% python3 -q
>>> import numpy as np
>>> import numpy.linalg as la
>>> np.set_printoptions(precision=2, suppress=True, linewidth=100, floatmode="fixed")
>>> data = np.loadtxt("case16.csv", delimiter=",")
>>> data
array([[18.00, 15.00,  9.00,  9.00],
       [15.00, 17.00, 10.00, 11.00],
       [ 9.00, 10.00, 13.00, 10.00],
       [ 9.00, 11.00, 10.00,  9.00]])
>>> # rows and columns are dependent
>>> [round(float(x), 2) for x in la.svd(data, compute_uv=False)[:3]]
[47.1, 7.36, 2.54]
>>> np.argsort(-la.norm(data, axis=0).round(6), kind="stable")[:3]
array([1, 0, 2])
>>> J = np.loadtxt("w.csv", delimiter=",")
>>> J
array([[ 1.52,  1.92,  2.41,  1.79,  3.05,  3.26,  0.89,  1.03],
       [ 1.00,  1.12,  1.88,  1.75,  3.38,  2.82,  0.95,  0.98],
       [ 1.00,  2.40,  1.80,  2.10,  3.28,  2.62,  1.15,  1.16],
       [ 1.07,  1.82,  1.96,  1.82,  3.39,  2.93,  0.98,  0.85],
       [ 1.39,  1.82,  2.00,  2.18,  3.08,  3.07,  1.18,  1.12],
       [ 0.93,  1.82,  2.40,  1.61,  2.60,  2.91,  0.43,  1.92],
       [ 1.40,  1.97,  1.50, -0.01,  1.50,  3.35,  1.72,  3.18],
       [ 0.88,  1.69,  1.07,  0.36,  1.45,  2.77,  2.18,  2.71],
       [ 1.23,  2.18,  0.90,  0.52,  1.02,  3.23,  2.00,  2.74],
       [ 0.53,  2.41,  0.42, -0.09,  0.97,  3.31,  1.73,  3.21],
       [ 0.87,  1.95,  0.52,  0.10,  0.64,  3.37,  2.01,  2.76],
       [ 1.20,  1.86,  0.76, -0.34,  0.77,  3.48,  1.96,  3.45]])
>>> x0 = np.array([2, 2, -2, -2])
>>> a = np.maximum(data @ x0, 0)
>>> data * (a > 1e-9)[:, None]
array([[18.00, 15.00,  9.00,  9.00],
       [15.00, 17.00, 10.00, 11.00],
       [ 0.00,  0.00,  0.00,  0.00],
       [ 9.00, 11.00, 10.00,  9.00]])
>>> a
array([30.00, 22.00,  0.00,  2.00])
>>> np.tanh(data @ x0)
array([ 1.00,  1.00, -1.00,  0.96])
>>> np.maximum(data @ (3 * x0), 0)
array([90.00, 66.00,  0.00,  6.00])
>>> A2 = np.c_[J[:, :6] @ np.array([[0, 0, 3, 0, 3, 0],
...     [-1, 2, 2, 2, 2, 0],
...     [-2, 2, -3, -3, 2, -2],
...     [2, 2, 1, 3, -1, -2],
...     [2, -1, -1, -1, -3, 1],
...     [-2, -3, -1, 1, -2, -1]]), np.array([1, -2, -1, -2, 2, 1, 1, 3, -3, -1, -1, 3])]
>>> A2
array([[-3.58, -0.59, -3.35,  2.19, -4.24, -8.61,  1.00],
       [-0.26, -2.34, -4.85,  1.29, -8.53, -6.70, -2.00],
       [-0.48,  1.46, -1.40,  5.04, -5.78, -7.14, -1.00],
       [-1.18, -0.98, -3.53,  2.76, -7.08, -7.10, -2.00],
       [-1.44, -0.29, -2.16,  4.17, -5.75, -8.35,  2.00],
       [-4.02,  0.33, -4.67,  1.58, -4.00, -8.33,  1.00],
       [-8.69, -4.63, -1.22,  1.26, -0.05, -4.83,  1.00],
       [-5.75, -3.52, -1.05,  2.57, -2.09, -4.18,  3.00],
       [-7.36, -3.51,  1.62,  5.43, -0.19, -5.05, -3.00],
       [-8.11, -5.42,  0.78,  5.63, -2.19, -3.00, -1.00],
       [-8.25, -5.61,  1.04,  5.37, -1.21, -3.97, -1.00],
       [-9.48, -6.65,  0.45,  3.13, -0.09, -3.55,  3.00]])
>>> la.matrix_rank(np.c_[J, A2])
np.int64(9)
>>> W0 = np.load("sample14.npy")
>>> W0
array([[-17.04, -39.80, -20.56],
       [-19.08, -38.32, -19.87],
       [-18.59, -38.84, -19.97],
       [-19.48, -41.26, -19.79],
       [-20.86, -38.38, -20.93],
       [-19.67, -41.01, -19.32],
       [-20.81, -39.76, -19.39],
       [-18.64, -39.33, -19.75],
       [-21.62, -40.45, -18.90],
       [-19.41, -39.11, -20.53],
       [-20.54, -38.34, -19.81],
       [-20.20, -40.27, -20.38],
       [-20.07, -41.23, -19.68],
       [-20.72, -38.88, -20.36],
       [-19.63, -39.99, -19.71],
       [-20.75, -39.81, -19.08],
       [-19.88, -39.96, -16.31],
       [-22.12, -41.71, -19.67],
       [-19.43, -40.11, -20.34],
       [-20.00, -39.29, -19.83],
       [-21.02, -40.61, -20.42],
       [-20.43, -39.38, -19.59],
       [-20.34, -40.62, -21.81]])
>>> x0 = np.array([2, 2, 1, 2, 2, 2, 1, 1])
>>> y = J @ x0
>>> c, lr = np.zeros(8), 1 / la.norm(J, 2) ** 2
>>> for i in range(150):
...     c -= lr * J.T @ (J @ c - y)
...     if i % 50 == 0: print(i, round(la.norm(J @ c - y), 2))
... 
0 6.43
50 1.1
100 0.94
>>> round(la.cond(J), 2)
np.float64(62.15)
>>> left, s, vt = la.svd(W0)
>>> np.argmax(s[:-1] / (s[1:] + 1e-6)) + 1
np.int64(1)
>>> A2 = left[:, :1] @ np.diag(s[:1]) @ vt[:1]
>>> round(float(la.norm(W0 - A2, 2)), 2), np.round(s[1], 2)
(5.16, np.float64(5.16))
>>> round(float(la.norm(W0 - A2) / la.norm(W0)), 2)
0.03
>>> W2 = W0[[19, 11]].astype(float)
>>> for _ in range(5):
...     idx = la.norm(W0[:, None] - W2, axis=-1).argmin(axis=1)
...     W2 = np.array([W0[idx == j].mean(axis=0) for j in range(2)])
... 
>>> idx
array([0, 0, 0, 1, 0, 1, 0, 0, 1, 0, 0, 1, 1, 0, 0, 0, 0, 1, 0, 0, 1, 0, 1])
>>> np.abs(W2[1] - W2[0]).argmax()
np.int64(1)
>>> W2
array([[-19.72, -39.29, -19.74],
       [-20.57, -40.90, -20.00]])
>>> np.bincount(idx)
array([15,  8])
>>> W2[1] - W2[0]
array([-0.84, -1.61, -0.26])
>>> left, s, vt = la.svd(W2)
>>> np.argmax(s[:-1] / (s[1:] + 1e-6)) + 1
np.int64(1)
>>> A2 = left[:, :1] @ np.diag(s[:1]) @ vt[:1]
>>> round(np.abs(W2 - A2).max(), 2)
np.float64(0.23)
>>> F = np.load("m.npy")
>>> F
array([[ 1.00,  0.00,  0.00,  0.00,  0.00,  0.00,  0.00,  0.00,  0.00,  0.00],
       [ 0.00,  1.00,  0.00,  0.00,  0.00,  0.00,  0.00,  0.00,  0.00,  0.00],
       [ 0.00,  0.00, -0.50,  0.00,  0.00,  0.00,  0.00,  0.00,  0.87,  0.00],
       [ 0.00,  0.00,  0.00,  1.00,  0.00,  0.00,  0.00,  0.00,  0.00,  0.00],
       [ 0.00,  0.00,  0.00,  0.00,  1.00,  0.00,  0.00,  0.00,  0.00,  0.00],
       [ 0.00,  0.00,  0.00,  0.00,  0.00,  1.00,  0.00,  0.00,  0.00,  0.00],
       [ 0.00,  0.00,  0.00,  0.00,  0.00,  0.00,  1.00,  0.00,  0.00,  0.00],
       [ 0.00,  0.00,  0.00,  0.00,  0.00,  0.00,  0.00,  1.00,  0.00,  0.00],
       [ 0.00,  0.00, -0.87,  0.00,  0.00,  0.00,  0.00,  0.00, -0.50,  0.00],
       [ 0.00,  0.00,  0.00,  0.00,  0.00,  0.00,  0.00,  0.00,  0.00,  1.00]])
>>> # splits into 9 blocks
>>> np.round(la.det(F), 2)
np.float64(1.0)
>>> F @ F
array([[ 1.00,  0.00,  0.00,  0.00,  0.00,  0.00,  0.00,  0.00,  0.00,  0.00],
       [ 0.00,  1.00,  0.00,  0.00,  0.00,  0.00,  0.00,  0.00,  0.00,  0.00],
       [ 0.00,  0.00, -0.50,  0.00,  0.00,  0.00,  0.00,  0.00, -0.87,  0.00],
       [ 0.00,  0.00,  0.00,  1.00,  0.00,  0.00,  0.00,  0.00,  0.00,  0.00],
       [ 0.00,  0.00,  0.00,  0.00,  1.00,  0.00,  0.00,  0.00,  0.00,  0.00],
       [ 0.00,  0.00,  0.00,  0.00,  0.00,  1.00,  0.00,  0.00,  0.00,  0.00],
       [ 0.00,  0.00,  0.00,  0.00,  0.00,  0.00,  1.00,  0.00,  0.00,  0.00],
       [ 0.00,  0.00,  0.00,  0.00,  0.00,  0.00,  0.00,  1.00,  0.00,  0.00],
       [ 0.00,  0.00,  0.87,  0.00,  0.00,  0.00,  0.00,  0.00, -0.50,  0.00],
       [ 0.00,  0.00,  0.00,  0.00,  0.00,  0.00,  0.00,  0.00,  0.00,  1.00]])
>>> np.flatnonzero(la.matrix_power((F != 0) + (F.T != 0) + np.eye(10), 10)[1])
array([1])
>>> (F != 0).astype(int)
array([[1, 0, 0, 0, 0, 0, 0, 0, 0, 0],
       [0, 1, 0, 0, 0, 0, 0, 0, 0, 0],
       [0, 0, 1, 0, 0, 0, 0, 0, 1, 0],
       [0, 0, 0, 1, 0, 0, 0, 0, 0, 0],
       [0, 0, 0, 0, 1, 0, 0, 0, 0, 0],
       [0, 0, 0, 0, 0, 1, 0, 0, 0, 0],
       [0, 0, 0, 0, 0, 0, 1, 0, 0, 0],
       [0, 0, 0, 0, 0, 0, 0, 1, 0, 0],
       [0, 0, 1, 0, 0, 0, 0, 0, 1, 0],
       [0, 0, 0, 0, 0, 0, 0, 0, 0, 1]])
>>> (la.matrix_power((F != 0) + (F.T != 0) + np.eye(10), 10) > 0).astype(int)
array([[1, 0, 0, 0, 0, 0, 0, 0, 0, 0],
       [0, 1, 0, 0, 0, 0, 0, 0, 0, 0],
       [0, 0, 1, 0, 0, 0, 0, 0, 1, 0],
       [0, 0, 0, 1, 0, 0, 0, 0, 0, 0],
       [0, 0, 0, 0, 1, 0, 0, 0, 0, 0],
       [0, 0, 0, 0, 0, 1, 0, 0, 0, 0],
       [0, 0, 0, 0, 0, 0, 1, 0, 0, 0],
       [0, 0, 0, 0, 0, 0, 0, 1, 0, 0],
       [0, 0, 1, 0, 0, 0, 0, 0, 1, 0],
       [0, 0, 0, 0, 0, 0, 0, 0, 0, 1]])
>>> A2 = la.inv(F)
>>> la.det(F) * A2
array([[ 1.00,  0.00,  0.00,  0.00,  0.00,  0.00,  0.00,  0.00,  0.00,  0.00],
       [ 0.00,  1.00,  0.00,  0.00,  0.00,  0.00,  0.00,  0.00,  0.00,  0.00],
       [-0.00, -0.00, -0.50, -0.00, -0.00, -0.00, -0.00, -0.00, -0.87, -0.00],
       [ 0.00,  0.00,  0.00,  1.00,  0.00,  0.00,  0.00,  0.00,  0.00,  0.00],
       [ 0.00,  0.00,  0.00,  0.00,  1.00,  0.00,  0.00,  0.00,  0.00,  0.00],
       [ 0.00,  0.00,  0.00,  0.00,  0.00,  1.00,  0.00,  0.00,  0.00,  0.00],
       [ 0.00,  0.00,  0.00,  0.00,  0.00,  0.00,  1.00,  0.00,  0.00,  0.00],
       [ 0.00,  0.00,  0.00,  0.00,  0.00,  0.00,  0.00,  1.00,  0.00,  0.00],
       [ 0.00,  0.00,  0.87,  0.00,  0.00,  0.00,  0.00,  0.00, -0.50,  0.00],
       [ 0.00,  0.00,  0.00,  0.00,  0.00,  0.00,  0.00,  0.00,  0.00,  1.00]])
>>> A2
array([[ 1.00,  0.00,  0.00,  0.00,  0.00,  0.00,  0.00,  0.00,  0.00,  0.00],
       [ 0.00,  1.00,  0.00,  0.00,  0.00,  0.00,  0.00,  0.00,  0.00,  0.00],
       [-0.00, -0.00, -0.50, -0.00, -0.00, -0.00, -0.00, -0.00, -0.87, -0.00],
       [ 0.00,  0.00,  0.00,  1.00,  0.00,  0.00,  0.00,  0.00,  0.00,  0.00],
       [ 0.00,  0.00,  0.00,  0.00,  1.00,  0.00,  0.00,  0.00,  0.00,  0.00],
       [ 0.00,  0.00,  0.00,  0.00,  0.00,  1.00,  0.00,  0.00,  0.00,  0.00],
       [ 0.00,  0.00,  0.00,  0.00,  0.00,  0.00,  1.00,  0.00,  0.00,  0.00],
       [ 0.00,  0.00,  0.00,  0.00,  0.00,  0.00,  0.00,  1.00,  0.00,  0.00],
       [ 0.00,  0.00,  0.87,  0.00,  0.00,  0.00,  0.00,  0.00, -0.50,  0.00],
       [ 0.00,  0.00,  0.00,  0.00,  0.00,  0.00,  0.00,  0.00,  0.00,  1.00]])
>>> round(la.det(F) * la.det(A2), 2)
np.float64(1.0)
>>> q, r_ = la.qr(A2)
>>> q @ r_
array([[ 1.00,  0.00,  0.00,  0.00,  0.00,  0.00,  0.00,  0.00,  0.00,  0.00],
       [ 0.00,  1.00,  0.00,  0.00,  0.00,  0.00,  0.00,  0.00,  0.00,  0.00],
       [ 0.00,  0.00, -0.50,  0.00,  0.00,  0.00,  0.00,  0.00, -0.87,  0.00],
       [ 0.00,  0.00,  0.00,  1.00,  0.00,  0.00,  0.00,  0.00,  0.00,  0.00],
       [ 0.00,  0.00,  0.00,  0.00,  1.00,  0.00,  0.00,  0.00,  0.00,  0.00],
       [ 0.00,  0.00,  0.00,  0.00,  0.00,  1.00,  0.00,  0.00,  0.00,  0.00],
       [ 0.00,  0.00,  0.00,  0.00,  0.00,  0.00,  1.00,  0.00,  0.00,  0.00],
       [ 0.00,  0.00,  0.00,  0.00,  0.00,  0.00,  0.00,  1.00,  0.00,  0.00],
       [ 0.00,  0.00,  0.87,  0.00,  0.00,  0.00,  0.00,  0.00, -0.50,  0.00],
       [ 0.00,  0.00,  0.00,  0.00,  0.00,  0.00,  0.00,  0.00,  0.00,  1.00]])
>>> np.trace(q @ q.T)
np.float64(10.0)
